% ipython --no-banner

In [1]: import numpy as np

In [2]: np.set_printoptions(precision=3, suppress=True, linewidth=100, sign=" ")

In [3]: rd = lambda a: np.round(a, 3) + 0

In [4]: K = np.loadtxt("w.csv", delimiter=",")

In [5]: print(K)
[[  3.   0.   3.   2.   2.   3.   2.   3.]
 [  1.  20.   0.   0.   0.   3.   0.   1.]
 [  0.   1.  10.   1.   1.   3.   2.   2.]
 [  2.   3.   0.   0.   2.   2.   0.   3.]
 [  1.   0.   3.   3.  12.   2.   0.   0.]
 [  2.   1.   1.   1.   3.  13.   1.   0.]
 [  3.   1.   0.   0.   0.   0.  20.   2.]
 [  0.   1.   3.   1.   0.   2.   0.   6.]]

In [6]: W = np.array([[-1, -3, -1, 2],
   ...:     [2, -3, -2, 2],
   ...:     [0, -1, 3, -3],
   ...:     [0, -3, 2, -3],
   ...:     [3, -3, 2, -2],
   ...:     [-2, 0, -3, 2],
   ...:     [1, -1, 3, -1],
   ...:     [3, 2, -3, 3]])

In [7]: beta = np.array([0, 1, 3, 3])

In [8]: H = np.maximum(K @ W + beta, 0)

In [9]: print((H > 0).mean(axis=0))
[ 0.875  0.125  0.5    0.625]

In [10]: print((H > 0).astype(int))
[[ 1  0  1  1]
 [ 1  0  0  1]
 [ 1  0  1  0]
 [ 1  0  0  1]
 [ 1  0  1  0]
 [ 0  0  0  1]
 [ 1  0  1  0]
 [ 1  1  0  1]]

In [11]: print(np.linalg.matrix_rank(H))
4

In [12]: basis = np.array([[1, 1, 1], [0, 0, 2], [1, 1, 2], [1, 1, 1]])

In [13]: print(H @ basis)
[[  16.   16.   21.]
 [  90.   90.   90.]
 [  33.   33.   59.]
 [  37.   37.   37.]
 [  66.   66.  101.]
 [  22.   22.   22.]
 [  77.   77.  129.]
 [  31.   31.   39.]]

In [14]: rng = np.random.default_rng(4435)

In [15]: lab = rng.permutation(8)

In [16]: print(lab)
[ 7  2  0  4  3  5  1  6]

In [17]: M2 = K[lab][:, lab]

In [18]: print(np.diag(M2))
[  6.  10.   3.  12.   0.  13.  20.  20.]

In [19]: Q, V = np.linalg.qr(K[:, :7])[0], np.linalg.qr(K[:, 7:])[0]

In [20]: sigma = np.linalg.svd(Q.T @ V, compute_uv=False)

In [21]: print(rd(sigma))
[ 0.766]

In [22]: print((sigma > 0.9).sum())
0

In [23]: M2 = np.linalg.inv(K)

In [24]: print(rd(np.linalg.cond(K)))
19.988

In [25]: print(np.allclose(M2, K.T))
False

In [26]: print(rd(np.linalg.inv(M2)))
[[  3.   0.   3.   2.   2.   3.   2.   3.]
 [  1.  20.   0.   0.   0.   3.   0.   1.]
 [  0.   1.  10.   1.   1.   3.   2.   2.]
 [  2.   3.   0.   0.   2.   2.   0.   3.]
 [  1.   0.   3.   3.  12.   2.   0.   0.]
 [  2.   1.   1.   1.   3.  13.   1.   0.]
 [  3.   1.   0.   0.   0.   0.  20.   2.]
 [  0.   1.   3.   1.   0.   2.   0.   6.]]

In [27]: print(rd(np.linalg.det(K) * np.linalg.det(M2)))
1.0

In [28]: A = np.loadtxt("x.csv", delimiter=",")

In [29]: print(A)
[[  1.133 -16.703   4.679 -14.043  -8.094  -8.28   -3.421   7.816]
 [  1.861   4.173  -2.996  -2.173 -12.195   4.691  20.516 -13.395]
 [ -4.91   -8.977  -5.56   -7.621  10.316  -0.085   7.416  -6.479]
 [  0.221 -14.41    6.888 -15.545 -11.319  -9.201  -4.126   6.517]
 [  2.202 -13.583   4.779 -16.29  -11.545  -8.003  -1.758   7.712]
 [ -4.177  -9.97   -5.344  -5.324   9.459   1.44    6.116  -6.636]
 [  4.551   4.538  -1.717  -1.945 -10.761   3.211  18.985 -12.855]
 [  0.171 -15.189   4.667 -15.981  -9.794  -8.297  -6.377   8.292]
 [ -4.627  -9.231  -4.162  -4.895  11.458   1.894   6.715  -5.385]
 [  3.354 -14.548   5.975 -13.745 -10.332  -8.305  -2.041   6.893]
 [  2.113 -15.546   5.263 -15.125 -10.447  -7.648  -4.311   9.262]
 [  3.128   4.376  -2.764   0.025 -11.097   3.182  19.714 -13.201]
 [  1.223 -15.028   5.308 -14.535  -9.626  -7.695  -3.659   8.587]
 [  1.487 -12.642   4.955 -14.838 -10.068  -9.743  -3.23    7.168]
 [ -0.23  -14.493   2.932 -14.773  -9.435 -10.493  -3.902   8.332]]

In [30]: x = np.array([-3, -2, 2, -3, -3, -3, 2, -3])

In [31]: h = np.maximum(A @ x, 0)

In [32]: print(np.flatnonzero(h > 1e-9))
[  0   1   2   3   4   5   6   7   8   9  10  11  12  13  14]

In [33]: print(np.tanh(A @ x))
[ 1.  1.  1.  1.  1.  1.  1.  1.  1.  1.  1.  1.  1.  1.  1.]
